$ python -q
>>> import numpy as np
>>> np.set_printoptions(precision=3, suppress=True, linewidth=100, floatmode="fixed")
>>> arr = np.array([[-8, 6, 7],
...     [1, -1, -5],
...     [-1, 9, -1],
...     [6, -5, -5],
...     [-1, -2, -3],
...     [5, 2, -3]])
>>> arr[-1] = arr[0] + -1 * arr[1]
>>> arr
array([[-8,  6,  7],
       [ 1, -1, -5],
       [-1,  9, -1],
       [ 6, -5, -5],
       [-1, -2, -3],
       [-9,  7, 12]])
>>> print(np.round(np.linalg.norm(arr, 1), 3), round(float(np.linalg.norm(arr, np.inf)), 3))
33.0 28.0
>>> np.linalg.norm(arr, axis=0)
array([13.565, 14.000, 15.906])
>>> np.round(np.linalg.norm(arr, 2), 3)
np.float64(23.371)
>>> np.linalg.norm(arr, axis=1).argmax()
np.int64(5)
>>> print(np.linalg.norm(arr, axis=1))
[12.207  5.196  9.110  9.274  3.742 16.553]
>>> cov = arr.T @ arr
>>> np.linalg.eigvalsh(cov)[::-1]
array([546.220,  70.123,  16.657])
>>> np.trace(cov), (arr ** 2).sum()
(np.int64(633), np.int64(633))
>>> np.linalg.matrix_rank(cov)
np.int64(3)
>>> cov
array([[ 184, -149, -195],
       [-149,  196,  153],
       [-195,  153,  253]])
>>> hat = arr @ np.linalg.solve(arr.T @ arr, arr.T)
>>> np.trace(hat)
np.float64(3.0)
>>> print(hat @ arr[:, 2])
[ 7.000 -5.000 -1.000 -5.000 -3.000 12.000]
>>> B = arr / np.sqrt((arr ** 2).mean(axis=1, keepdims=True))
>>> np.linalg.norm(B, axis=1)
array([1.732, 1.732, 1.732, 1.732, 1.732, 1.732])
>>> M = np.load("dump.npy")
>>> print(M)
[[0.000 1.000 1.000]
 [1.000 0.000 1.000]
 [1.000 1.000 0.000]]
>>> # symmetric
>>> hat = np.triu(np.array([[2, 0, 0], [3, 3, 2], [0, 1, 1]]), 1) + np.eye(3)
>>> B = hat @ M @ np.linalg.inv(hat)
>>> hat @ M - M @ hat
array([[ 0.000,  0.000, -2.000],
       [ 2.000,  2.000,  0.000],
       [ 0.000,  0.000, -2.000]])
>>> np.round(np.linalg.det(B), 3)
np.float64(2.0)
>>> B
array([[ 0.000,  1.000, -1.000],
       [ 3.000,  2.000, -3.000],
       [ 1.000,  1.000, -2.000]])
>>> w, evecs = np.linalg.eig(B)
>>> np.sort(np.linalg.eigvals(np.linalg.inv(B)))
array([-1.000, -1.000,  0.500])
>>> round(np.prod(w), 3)
np.float64(2.0)
>>> w, evecs = np.linalg.eigh(M)
>>> x = np.array([-1, -3, 1])
>>> evecs * np.abs(w) @ evecs.T
array([[1.333, 0.333, 0.333],
       [0.333, 1.333, 0.333],
       [0.333, 0.333, 1.333]])
>>> np.round(x @ M @ x / (x @ x), 3), round(float(w[0]), 3), round(w[-1], 3)
(np.float64(-0.182), -1.0, np.float64(2.0))
>>> evecs * np.maximum(w, 0) @ evecs.T
array([[0.667, 0.667, 0.667],
       [0.667, 0.667, 0.667],
       [0.667, 0.667, 0.667]])
>>> np.abs(M).sum(axis=1).max(), round(np.abs(w).max(), 3)
(np.float64(2.0), np.float64(2.0))
>>> M @ (-1.0) ** np.arange(3)
array([0.000, 2.000, 0.000])
>>> print(np.allclose(M @ M.T, M.T @ M))
True
>>> np.fft.fft(M[0])
array([ 2.000+0.000j, -1.000+0.000j, -1.000+0.000j])
